$ python3 -q
>>> import numpy as np
>>> import numpy.linalg as la
>>> np.set_printoptions(precision=2, suppress=True, linewidth=160)
>>> W0 = np.loadtxt("case6.csv", delimiter=",")
>>> W0
array([[   8.,    3.,   -5.,    8.,    8.,   -9.,    0.,   -9.,    0.,    6.,    4.,   -2.],
       [   5.,   -3.,   -1.,   12.,    0.,    0.,   -1.,   -3.,    4.,    7.,   -2.,  -11.],
       [  -2.,  -10.,   -4.,   11.,   -1.,    3.,   -4.,   -8.,    5.,   16.,    0.,   -9.],
       [  -4.,  -18.,   -1.,    2.,   -8.,    3.,    3.,   -4.,    8.,   20.,   -4.,   -4.],
       [   3.,   -9.,   -7.,   -3.,  -15.,    9.,    2.,   -9.,    5.,   22.,   -7.,  -10.],
       [  -5.,  -12.,    1.,    4.,  -17.,   16.,    8.,  -11.,   -3.,   28.,  -11.,  -13.],
       [   4.,  -14.,   10.,    0.,   -8.,   22.,    5.,  -19.,   -7.,   36.,  -17.,   -6.],
       [   5.,  -22.,    4.,    2.,  -16.,   28.,   -1.,  -23.,   -3.,   37.,  -17.,   -8.],
       [   9.,  -19.,    6.,    2.,  -11.,   19.,    5.,  -24.,   -9.,   39.,   -8.,  -16.],
       [  16.,  -26.,   14.,    4.,  -17.,   23.,    6.,  -28.,  -10.,   46.,  -10.,  -24.],
       [   8.,  -28.,   18.,    2.,  -23.,   30.,    2.,  -25.,   -7.,   46.,  -14.,  -33.],
       [  15.,  -30.,   25.,   11.,  -32.,   27.,    3.,  -30.,  -10.,   39.,   -9.,  -41.],
       [  21.,  -38.,   23.,   14.,  -30.,   21.,    8.,  -37.,  -16.,   44.,    0.,  -43.],
       [  19.,  -41.,   22.,    8.,  -22.,   23.,    1.,  -28.,  -15.,   50.,    2.,  -52.],
       [  12.,  -50.,   16.,   10.,  -24.,   14.,    8.,  -33.,   -7.,   59.,   11.,  -58.],
       [  10.,  -42.,   24.,    1.,  -31.,   21.,   12.,  -27.,   -3.,   67.,   14.,  -52.],
       [  14.,  -49.,   30.,   -4.,  -33.,   22.,    6.,  -32.,   -6.,   59.,    8.,  -48.],
       [  20.,  -54.,   28.,    5.,  -25.,   19.,    3.,  -25.,  -14.,   64.,   12.,  -41.],
       [  12.,  -61.,   34.,   10.,  -24.,   17.,    4.,  -18.,  -18.,   55.,   17.,  -44.],
       [  12.,  -60.,   35.,    3.,  -31.,   20.,    9.,  -26.,  -25.,   59.,   24.,  -46.],
       [  16.,  -66.,   36.,    8.,  -36.,   13.,   17.,  -24.,  -30.,   53.,   18.,  -51.],
       [  25.,  -70.,   29.,    6.,  -29.,   17.,   13.,  -28.,  -37.,   50.,   17.,  -49.],
       [  25.,  -74.,   34.,    0.,  -22.,   21.,   13.,  -35.,  -35.,   57.,   13.,  -49.],
       [  26.,  -83.,   29.,    5.,  -25.,   30.,    6.,  -43.,  -37.,   61.,   17.,  -54.],
       [  24.,  -89.,   28.,    5.,  -27.,   30.,    8.,  -49.,  -43.,   67.,   25.,  -46.],
       [  23.,  -86.,   23.,   12.,  -20.,   32.,    2.,  -40.,  -38.,   68.,   19.,  -42.],
       [  31.,  -87.,   18.,   11.,  -11.,   27.,   -2.,  -34.,  -31.,   61.,   25.,  -35.],
       [  23.,  -85.,   20.,   13.,  -11.,   32.,    7.,  -37.,  -34.,   63.,   31.,  -41.],
       [  17.,  -93.,   14.,   18.,  -10.,   30.,    6.,  -29.,  -34.,   64.,   31.,  -47.],
       [   8.,  -91.,   10.,   25.,   -9.,   22.,    8.,  -37.,  -37.,   63.,   40.,  -39.],
       [  -1.,  -84.,   12.,   31.,  -10.,   17.,    1.,  -45.,  -41.,   59.,   31.,  -36.],
       [  -4.,  -89.,   13.,   35.,   -7.,   24.,   -5.,  -42.,  -46.,   58.,   26.,  -38.],
       [  -4.,  -83.,   10.,   35.,  -12.,   27.,    3.,  -45.,  -42.,   61.,   30.,  -44.],
       [  -9.,  -89.,    3.,   29.,   -5.,   20.,   10.,  -40.,  -45.,   68.,   31.,  -42.],
       [ -11.,  -97.,   -3.,   20.,    4.,   22.,   11.,  -37.,  -49.,   77.,   28.,  -44.],
       [  -6.,  -89.,  -10.,   14.,    8.,   31.,    2.,  -43.,  -56.,   69.,   30.,  -43.],
       [   2.,  -85.,  -18.,   15.,    2.,   39.,   -6.,  -51.,  -48.,   73.,   36.,  -42.],
       [  -1.,  -93.,  -20.,   16.,    7.,   47.,  -15.,  -57.,  -46.,   81.,   43.,  -41.],
       [  -4.,  -92.,  -22.,   16.,    3.,   47.,   -6.,  -64.,  -37.,   80.,   45.,  -34.],
       [  -2., -100.,  -31.,   10.,    4.,   51.,  -13.,  -71.,  -40.,   80.,   41.,  -40.],
       [  -5., -102.,  -40.,    2.,    8.,   58.,  -10.,  -65.,  -33.,   82.,   50.,  -47.]])
>>> idx = W0[:, 1] > np.median(W0[:, 1])
>>> u = W0[idx].mean(axis=0) - W0[~idx].mean(axis=0)
>>> u
array([  0.86,  57.85,   7.17, -10.42,  -8.57, -13.93,   1.57,  22.67,  33.4 , -26.48, -30.21,  15.  ])
>>> round(float((((W0 - W0.mean(axis=0)) @ u > 0) == idx).mean()), 2)
0.98
>>> idx.astype(int)
array([1, 1, 1, 1, 1, 1, 1, 1, 1, 1, 1, 1, 1, 1, 1, 1, 1, 1, 1, 1, 0, 0, 0, 0, 0, 0, 0, 0, 0, 0, 0, 0, 0, 0, 0, 0, 0, 0, 0, 0, 0])
>>> ((W0 - W0.mean(axis=0)) @ u > 0).astype(int)
array([1, 1, 1, 1, 1, 1, 1, 1, 1, 1, 1, 1, 1, 1, 1, 1, 1, 1, 1, 0, 0, 0, 0, 0, 0, 0, 0, 0, 0, 0, 0, 0, 0, 0, 0, 0, 0, 0, 0, 0, 0])
>>> np.argsort(-np.abs(u).round(6), kind="stable")
array([ 1,  8, 10,  9,  7, 11,  5,  3,  4,  2,  6,  0])
